$ ipython --no-banner

In [1]: import numpy as np

In [2]: from numpy import linalg as LA

In [3]: np.set_printoptions(precision=2, suppress=True, linewidth=100)

In [4]: def tidy(a):
   ...:     return np.round(a, 2) + 0
   ...: 

In [5]: out = np.array([[-2, -2, 2, -1], [-1, 0, 2, 2], [-2, 1, -1, 2], [-1, 1, -1, -1]])

In [6]: data = np.triu(out)

In [7]: print(data)
[[-2 -2  2 -1]
 [ 0  0  2  2]
 [ 0  0 -1  2]
 [ 0  0  0 -1]]

In [8]: def softmax(z):
   ...:     e = np.exp(z - z.max(axis=-1, keepdims=True))
   ...:     return e / e.sum(axis=-1, keepdims=True)
   ...: 

In [9]: print(tidy(softmax(data[3] + 2)))
[0.3  0.3  0.3  0.11]

In [10]: scores = data @ data.T / np.sqrt(4)

In [11]: print(tidy(softmax(scores)[3] @ data))
[-0.82 -0.82  0.91 -0.45]

In [12]: print(tidy(softmax(scores)))
[[0.99 0.   0.   0.  ]
 [0.05 0.9  0.05 0.01]
 [0.01 0.18 0.79 0.02]
 [0.41 0.09 0.09 0.41]]

In [13]: print(data @ data)
[[  4   4 -10   3]
 [  0   0  -2   2]
 [  0   0   1  -4]
 [  0   0   0   1]]

In [14]: print(LA.matrix_rank(data - data[0, 0] * np.eye(4)))
3

In [15]: print(LA.matrix_power(data - np.diag(np.diag(data)), 4))
[[0 0 0 0]
 [0 0 0 0]
 [0 0 0 0]
 [0 0 0 0]]

In [16]: print(tidy(np.sort(LA.eigvals(data))))
[-2. -1. -1.  0.]

In [17]: rng = np.random.default_rng(271)

In [18]: idx = rng.permutation(4)

In [19]: print(idx)
[3 2 0 1]

In [20]: out = data[idx][:, idx]

In [21]: print(np.diag(out))
[-1 -1 -2  0]

In [22]: print(np.allclose(out, data))
False

In [23]: idx = rng.integers(0, 3, 3)

In [24]: feats = (idx[:, None] == idx) * 2 + np.eye(3)

In [25]: print(feats)
[[3. 0. 0.]
 [0. 3. 2.]
 [0. 2. 3.]]

In [26]: w1 = np.array([[-1, -2, 2, 0, 0], [-1, -1, -2, 3, -2], [-3, 3, 0, 2, 0]])

In [27]: b = np.array([3, 2, 2, 3, 1])

In [28]: hid = np.maximum(feats @ w1 + b, 0)

In [29]: print(hid)
[[ 0.  0.  8.  3.  1.]
 [ 0.  5.  0. 16.  0.]
 [ 0.  9.  0. 15.  0.]]

In [30]: cent = np.array([[2, 1, -2], [-2, -1, -1], [-3, 1, -3], [-2, -2, -1], [-1, 3, -3]])

In [31]: print(w1 @ cent)
[[ -4   3  -2]
 [  2 -14  12]
 [-16 -10   1]]

In [32]: print((hid @ cent).round(6).argmax(axis=1))
[1 2 2]

In [33]: out = np.array([[-5, 6, -1], [-5, 7, -9], [-2, 6, 4], [1, 0, -4], [-8, -9, -4]])

In [34]: print(LA.matrix_rank(hid @ out))
3

In [35]: print(np.einsum("ij->j", hid))
[ 0. 14.  8. 34.  1.]

In [36]: print(LA.matrix_rank(np.vstack([hid, out.T])))
5

In [37]: print(hid @ out)
[[ -21.   39.   16.]
 [  -9.   35. -109.]
 [ -30.   63. -141.]]
